$ ipython --no-banner

In [1]: import numpy as np

In [2]: from numpy import linalg as LA

In [3]: np.set_printoptions(suppress=True, linewidth=100)

In [4]: rd = lambda a: np.round(a, 2) + 0

In [5]: A = np.load("m.npy")

In [6]: A
Out[6]: 
array([[ 0,  2,  1,  1,  0],
       [ 0,  0, -1, -2,  2],
       [ 0,  0,  0,  2, -2],
       [ 0,  0,  0,  0, -2],
       [ 0,  0,  0,  0,  0]])

In [7]: [round(float(x), 2) for x in LA.svd(A, compute_uv=False)[:3]]
Out[7]: [4.42, 2.38, 1.19]

In [8]: rd(LA.norm(A, 2) / LA.norm(A))
Out[8]: np.float64(0.85)

In [9]: T = np.stack([A, 3 * A, A[::-1]])

In [10]: T.sum(axis=0)
Out[10]: 
array([[  0,   8,   4,   4,   0],
       [  0,   0,  -4,  -8,   6],
       [  0,   0,   0,  10, -10],
       [  0,   0,  -1,  -2,  -6],
       [  0,   2,   1,   1,   0]])

In [11]: LA.matrix_rank(T)
Out[11]: array([4, 4, 4])

In [12]: LA.matrix_rank(T.reshape(3, -1))
Out[12]: np.int64(2)

In [13]: np.einsum("bij,cij->bc", T, T)
Out[13]: 
array([[ 27,  81,   0],
       [ 81, 243,   0],
       [  0,   0,  27]])

In [14]: np.prod(np.diag(A)), rd(LA.det(A))
Out[14]: (np.int64(0), np.float64(0.0))

In [15]: LA.matrix_rank(A - A[0, 0] * np.eye(5))
Out[15]: np.int64(4)

In [16]: A @ A
Out[16]: 
array([[ 0,  0, -2, -2,  0],
       [ 0,  0,  0, -2,  6],
       [ 0,  0,  0,  0, -4],
       [ 0,  0,  0,  0,  0],
       [ 0,  0,  0,  0,  0]])

In [17]: [int(LA.matrix_rank(LA.matrix_power(A, p))) for p in range(1, 6)]
Out[17]: [4, 3, 2, 1, 0]

In [18]: rk = LA.matrix_rank(A)

In [19]: rk
Out[19]: np.int64(4)

In [20]: null = LA.svd(A)[2][rk:].T

In [21]: null[:, 0] / null[np.abs(null[:, 0]).round(6).argmax(), 0]
Out[21]: array([ 1., -0., -0., -0., -0.])

In [22]: null @ null.T
Out[22]: 
array([[1., 0., 0., 0., 0.],
       [0., 0., 0., 0., 0.],
       [0., 0., 0., 0., 0.],
       [0., 0., 0., 0., 0.],
       [0., 0., 0., 0., 0.]])

In [23]: A @ null
Out[23]: 
array([[0.],
       [0.],
       [0.],
       [0.],
       [0.]])

In [24]: np.allclose(A @ null, 0)
Out[24]: True

In [25]: [int(LA.matrix_rank(A[:i])) for i in range(1, len(A) + 1)]
Out[25]: [1, 2, 3, 4, 4]

In [26]: null.shape
Out[26]: (5, 1)

In [27]: M = np.array([[6.0, -2.0, 2.0, 0.0],
    ...:     [9.0, -2.0, 6.0, -1.0],
    ...:     [-3.0, 2.0, 2.0, -1.0],
    ...:     [-3.0, 2.0, 0.0, 1.0]])

In [28]: # rows and columns are dependent

In [29]: LA.cond(M) > 100
Out[29]: np.True_

In [30]: LA.matrix_rank(M, rtol=0.1)
Out[30]: np.int64(3)

In [31]: np.argsort(-LA.norm(M, axis=0).round(6), kind="stable")[:3]
Out[31]: array([0, 2, 1])

In [32]: rd(np.trace(LA.pinv(M) @ M))
Out[32]: np.float64(3.0)

In [33]: LA.lstsq(M[:-1].T, M[-1])[2]
Out[33]: np.int32(2)

In [34]: np.unique(M.round(6), axis=0).shape
Out[34]: (4, 4)

In [35]: rd(M @ LA.pinv(M) @ M)
Out[35]: 
array([[ 6., -2.,  2.,  0.],
       [ 9., -2.,  6., -1.],
       [-3.,  2.,  2., -1.],
       [-3.,  2.,  0.,  1.]])

In [36]: feats = np.load("w.npy")

In [37]: feats
Out[37]: 
array([[  1,  -3,   2,  -2,   2,  -3,   2,  -2,  -3,   2,   2,  -2,   0,  -2],
       [  3,  -2,   5,  -1,   0,  -3,   1,  -3,  -5,   1,   3,   1,   3,   0],
       [  6,   0,   4,  -2,   1,  -6,   2,  -1,  -5,  -1,   0,   4,   5,   1],
       [  6,  -3,   3,  -4,   1,  -3,   0,  -4,  -3,  -3,   1,   7,   3,   1],
       [  7,   0,   3,  -4,   0,  -6,  -3,  -6,  -4,  -2,   2,   8,   1,   4],
       [  7,   1,   6,  -1,   3,  -4,  -2,  -8,  -1,   1,   1,   6,   1,   7],
       [ 10,   2,   6,  -2,   0,  -5,  -5,  -6,   1,   0,   1,   6,  -1,   4],
       [ 10,   4,   5,  -1,  -1,  -7,  -3,  -8,   2,  -1,   0,   3,  -3,   3],
       [  8,   5,   2,  -1,  -2,  -7,  -6,  -8,   0,  -2,  -2,   3,   0,   6],
       [  9,   7,   4,  -2,   0,  -9,  -8,  -5,   3,  -2,  -1,   6,   1,   7],
       [  6,  10,   6,  -2,  -1, -11,  -7,  -2,   2,  -3,   2,   3,   3,   8],
       [  9,   9,   9,  -3,  -1, -10,  -4,   0,   3,  -2,   2,   6,   5,  10],
       [  8,  11,   9,  -2,  -4,  -8,  -1,  -1,   2,  -3,   2,   5,   7,   7],
       [  9,  11,   8,  -3,  -3,  -8,   2,  -2,   1,  -1,   5,   7,   7,   6],
       [  6,  11,   9,  -5,   0,  -7,   2,   1,  -2,  -2,   8,  10,   6,   8],
       [  8,  11,  11,  -8,  -3,  -5,   3,   4,  -5,   1,  10,  12,   8,   9],
       [ 10,  13,  10,  -6,  -3,  -7,   6,   4,  -8,   1,   7,  14,   9,   9],
       [ 13,  14,  11,  -8,   0,  -4,   6,   3,  -9,   4,   8,  14,  10,  10],
       [ 12,  17,  13,  -7,  -1,  -3,   3,   6,  -8,   2,   7,  15,   8,  11],
       [ 14,  16,  13,  -6,  -1,  -3,   6,   8,  -6,   3,   8,  17,   6,  10],
       [ 11,  13,  14,  -9,   2,  -3,   4,   9,  -4,   6,   7,  16,   9,  13],
       [  8,  14,  16,  -8,   0,  -3,   4,   6,  -4,   6,   6,  17,   9,  14],
       [ 10,  16,  19,  -6,  -2,  -3,   1,   4,  -5,   7,   9,  18,  11,  16],
       [ 11,  15,  20,  -9,  -3,  -3,   4,   1,  -5,   9,   6,  15,  12,  19],
       [  9,  18,  17, -12,   0,  -3,   5,  -1,  -5,   7,   3,  17,  13,  19],
       [  9,  18,  16, -12,   1,  -6,   2,   2,  -8,   7,   5,  17,  10,  20],
       [ 12,  17,  15, -12,   0,  -5,   3,   2,  -6,   8,   3,  15,   9,  22],
       [ 10,  19,  14, -11,   3,  -4,   5,  -1,  -7,  11,   5,  13,  12,  25],
       [ 10,  22,  11,  -9,   4,  -1,   6,  -1,  -6,   9,   2,  10,  12,  22],
       [ 13,  19,  12,  -7,   6,   0,   9,   2,  -5,   9,  -1,   9,  11,  22],
       [ 15,  21,   9, -10,   5,   0,   7,   0,  -8,  11,   1,  12,   8,  22],
       [ 17,  20,  10, -13,   2,   0,   9,   2,  -8,  11,  -1,  14,   5,  22],
       [ 20,  22,  11, -15,   2,  -2,  10,   0,  -7,   9,  -2,  13,   3,  21],
       [ 20,  22,  14, -12,   2,   0,   7,   0,  -4,   7,   0,  11,   0,  21],
       [ 22,  25,  16,  -9,   0,   3,   9,   3,  -1,   6,   2,  14,   2,  24],
       [ 20,  28,  13,  -7,  -1,   3,   6,   1,  -2,   4,   2,  11,   5,  24],
       [ 18,  26,  13, -10,  -2,   3,   7,   1,  -4,   7,  -1,  10,   8,  27],
       [ 17,  29,  10, -12,   1,   5,   5,  -1,  -5,   6,   1,   7,   6,  28]])

In [38]: cen = feats - feats.mean(axis=0)

In [39]: U, sigma, Vt = LA.svd(cen, full_matrices=False)

In [40]: LA.matrix_rank(cen)
Out[40]: np.int64(14)

In [41]: rd(sigma ** 2 / (sigma ** 2).sum())
Out[41]: array([0.69, 0.13, 0.06, 0.04, 0.03, 0.02, 0.01, 0.01, 0.01, 0.01, 0.  , 0.  , 0.  , 0.  ])

In [42]: rd(cen.mean(axis=0))
Out[42]: array([0., 0., 0., 0., 0., 0., 0., 0., 0., 0., 0., 0., 0., 0.])

In [43]: np.searchsorted(np.cumsum(sigma ** 2) / (sigma ** 2).sum(), 0.9) + 1
Out[43]: np.int64(4)
